$ python3 -q
>>> import numpy as np
>>> np.set_printoptions(suppress=True, linewidth=100)
>>> arr = np.load("w.npy")
>>> print(arr.round(4))
[[-0.9558 -0.2941]
 [-0.2941  0.9558]]
>>> ev, evecs = np.linalg.eigh(arr)
>>> vec = np.array([-2, -2])
>>> print(round(float(vec @ arr @ vec / (vec @ vec)), 4), round(float(ev[0]), 4), round(float(ev[-1]), 4))
-0.2941 -1.0 1.0
>>> print(np.round(evecs * np.maximum(ev, 0) @ evecs.T, 4))
[[ 0.0221 -0.147 ]
 [-0.147   0.9779]]
>>> print(np.round(np.linalg.eigvalsh(arr[1:, 1:]), 4))
[0.9558]
>>> print([round(float(np.linalg.det(arr[:i, :i])), 2) + 0 for i in range(1, 3)])
[-0.96, -1.0]
>>> vec = np.array([3, 1])
>>> print(np.round(arr @ (2 * vec), 4))
[-6.3228  0.147 ]
>>> print(np.sign((arr @ vec).round(6)))
[-1.  1.]
>>> print(np.round(arr @ np.ones(2), 4))
[-1.2499  0.6617]
>>> print(np.round((arr * vec).sum(axis=1), 4))
[-3.1614  0.0735]
>>> print(np.round(arr @ np.eye(2)[0], 4))
[-0.9558 -0.2941]
>>> ev, evecs = np.linalg.eigh(arr)
>>> print(round(ev.sum(), 4), round(float(np.trace(arr)), 4))
-0.0 -0.0
>>> print(np.round(evecs @ np.diag(ev) @ evecs.T, 4))
[[-0.9558 -0.2941]
 [-0.2941  0.9558]]
>>> print(np.round(np.linalg.eigvalsh(arr @ arr), 4))
[1. 1.]
>>> print(np.round(np.linalg.svd(arr, compute_uv=False), 4))
[1. 1.]
>>> print(np.round(np.linalg.eigvalsh(arr + 4 * np.eye(2)), 4))
[3. 5.]
>>> print(np.round(evecs.T @ arr @ evecs, 4) + 0)
[[-1.  0.]
 [ 0.  1.]]
>>> J = np.load("test4.npy")
>>> print(J)
[[ 6  6  2 10]
 [ 7 11  2 12]
 [ 4  8  1  7]
 [ 0  0  0  0]]
>>> rng = np.random.default_rng(10484)
>>> other = J + rng.integers(-2, 3, (4, 2)) @ rng.integers(-2, 3, (2, 4))
>>> print(other)
[[ 2  0  0  8]
 [ 5 10  3 13]
 [ 0  2 -1  5]
 [-4 -5 -1 -1]]
>>> print(other - J)
[[-4 -6 -2 -2]
 [-2 -1  1  1]
 [-4 -6 -2 -2]
 [-4 -5 -1 -1]]
>>> print(np.round(np.linalg.svd(other - J, compute_uv=False), 4) + 0)
[12.8072  2.4443  0.      0.    ]
>>> print(np.linalg.matrix_rank(other - J, tol=1e-8))
2
>>> print(np.round(np.linalg.norm(other, axis=1), 4))
[ 8.2462 17.4069  5.4772  6.5574]
>>> print(round(np.linalg.norm(other[0] - other[2]), 4))
4.2426
>>> labels = rng.permutation(4)
>>> print(labels)
[2 0 3 1]
>>> other = J[labels][:, labels]
>>> print(other)
[[ 1  4  7  8]
 [ 2  6 10  6]
 [ 0  0  0  0]
 [ 2  7 12 11]]
>>> print(np.trace(other))
18
>>> print(np.allclose(other, J))
False
>>> print(np.diag(other))
[ 1  6  0 11]
>>> K = np.load("run1.npy")
>>> print(K.round(4))
[[0.381  0.0952 0.1429 0.381 ]
 [0.1429 0.3333 0.1429 0.381 ]
 [0.0556 0.3889 0.2778 0.2778]
 [0.2308 0.0769 0.2308 0.4615]]
>>> vec = np.array([0, 2, -3, 1])
>>> rhs = K @ vec
>>> coef, lr = np.zeros(4), 1 / np.linalg.norm(K, 2) ** 2
>>> for i in range(6):
...     coef -= lr * K.T @ (K @ coef - rhs)
...     if i % 1 == 0: print(i, round(np.linalg.norm(K @ coef - rhs), 4))
... 
0 0.4831
1 0.4626
2 0.4452
3 0.4304
4 0.4176
5 0.4065
>>> print(round(float(np.linalg.cond(K)), 4))
11.399
>>> Uu, sv, VT = np.linalg.svd(K, full_matrices=False)
>>> print(np.abs(Uu[:, 0]).round(6).argmax())
3
>>> print(np.round(np.abs(VT[0]), 4))
[0.3923 0.4219 0.3791 0.7241]
>>> print(np.round(np.sqrt((sv ** 2).sum()), 4), round(float(np.linalg.norm(K)), 4))
1.1184 1.1184
>>> other = K / np.linalg.norm(K, axis=1, keepdims=True)
>>> C2 = other @ other.T
>>> print((np.abs(C2) > 0.9).astype(int))
[[1 0 0 1]
 [0 1 1 0]
 [0 1 1 0]
 [1 0 0 1]]
>>> print(C2[3].round(4))
[0.9425 0.86   0.7416 1.    ]
>>> print(np.argwhere(np.triu(np.abs(C2) > 0.95, 1)))
[]
>>> print((C2 - 2 * np.eye(4)).round(6).argmax(axis=1))
[3 2 1 0]
>>> print(C2.round(4))
[[1.     0.8167 0.6485 0.9425]
 [0.8167 1.     0.9349 0.86  ]
 [0.6485 0.9349 1.     0.7416]
 [0.9425 0.86   0.7416 1.    ]]
>>> print(np.round(np.linalg.norm(other, axis=1), 4))
[1. 1. 1. 1.]
>>> vec = np.array([0, 2, -2, 5])
>>> print(np.round((K * vec).sum(axis=1), 4))
[1.8095 2.2857 1.6111 2.    ]
>>> print(np.linalg.norm(K @ vec) <= np.linalg.norm(K, 2) * np.linalg.norm(vec) + 1e-9)
True
>>> print(np.round(K @ (2 * vec), 4))
[3.619  4.5714 3.2222 4.    ]
>>> other = np.array([[-2, -2, 0], [-2, 0, 0], [0, 0, 0]])
>>> cent = np.array([[0]])
>>> feats = np.block([[other, np.array([[1], [0], [2]])], [np.zeros((1, 3)), cent]])
>>> print(feats)
[[-2. -2.  0.  1.]
 [-2.  0.  0.  0.]
 [ 0.  0.  0.  2.]
 [ 0.  0.  0.  0.]]
>>> print(round(np.linalg.norm(feats, 1), 4), np.round(np.linalg.norm(feats, np.inf), 4))
4.0 5.0
>>> print(round(np.linalg.norm(feats[3], 1), 4), np.round(np.linalg.norm(feats[3], np.inf), 4))
0.0 0.0
>>> print(feats[3] @ feats[0])
0.0
>>> print(np.round(np.linalg.norm(feats, axis=1), 4))
[3. 2. 2. 0.]
>>> print(np.round(np.linalg.norm(feats[3] - feats[0]), 4))
3.0
>>> print(np.round(feats @ np.linalg.pinv(feats) @ feats, 4) + 0)
[[-2. -2.  0.  1.]
 [-2.  0.  0.  0.]
 [ 0.  0.  0.  2.]
 [ 0.  0.  0.  0.]]
>>> C2 = feats.T @ feats
>>> print(np.round(np.linalg.svd(feats, compute_uv=False) ** 2, 4))
[11.6235  4.      1.3765  0.    ]
>>> print(np.round(np.linalg.eigvalsh(C2)[::-1], 4))
[11.6235  4.      1.3765  0.    ]
>>> print((feats @ feats.T).shape)
(4, 4)
>>> print(np.diag(C2))
[8. 4. 0. 5.]
>>> print(np.trace(C2), (feats ** 2).sum())
17.0 17.0
>>> labels = rng.permutation(4)
>>> print(labels)
[3 1 0 2]
>>> other = feats[labels][:, labels]
>>> print(round(np.linalg.det(other), 4), round(np.linalg.det(feats[labels]), 4))
0.0 0.0
>>> print(np.allclose(other, feats))
False
>>> print(np.diag(other))
[ 0.  0. -2.  0.]
>>> print(np.trace(other))
-2.0
>>> cent = np.sign(np.array([[-1, 4], [3, 0]]))
>>> other = (np.tril(cent, -1) + np.eye(2)) @ (np.triu(cent, 1) + np.eye(2))
>>> ev = np.array([1, 4])
>>> F = np.rint(other * ev @ np.linalg.inv(other)) + 0
>>> print(F)
[[-2.  3.]
 [-6.  7.]]
>>> other = np.array([[0, 3], [3, 2]])
>>> print(np.einsum("ij,ij->i", F, F))
[13. 85.]
>>> print(F @ other)
[[ 9.  0.]
 [21. -4.]]
>>> print(other.T @ F.T)
[[ 9. 21.]
 [ 0. -4.]]
>>> print(F @ F)
[[-14.  15.]
 [-30.  31.]]
>>> print(round(np.linalg.det(F), 4))
4.0
>>> print(np.trace(F))
5.0
>>> print(np.round(np.abs(np.linalg.eigvals(F)).max(), 4))
4.0
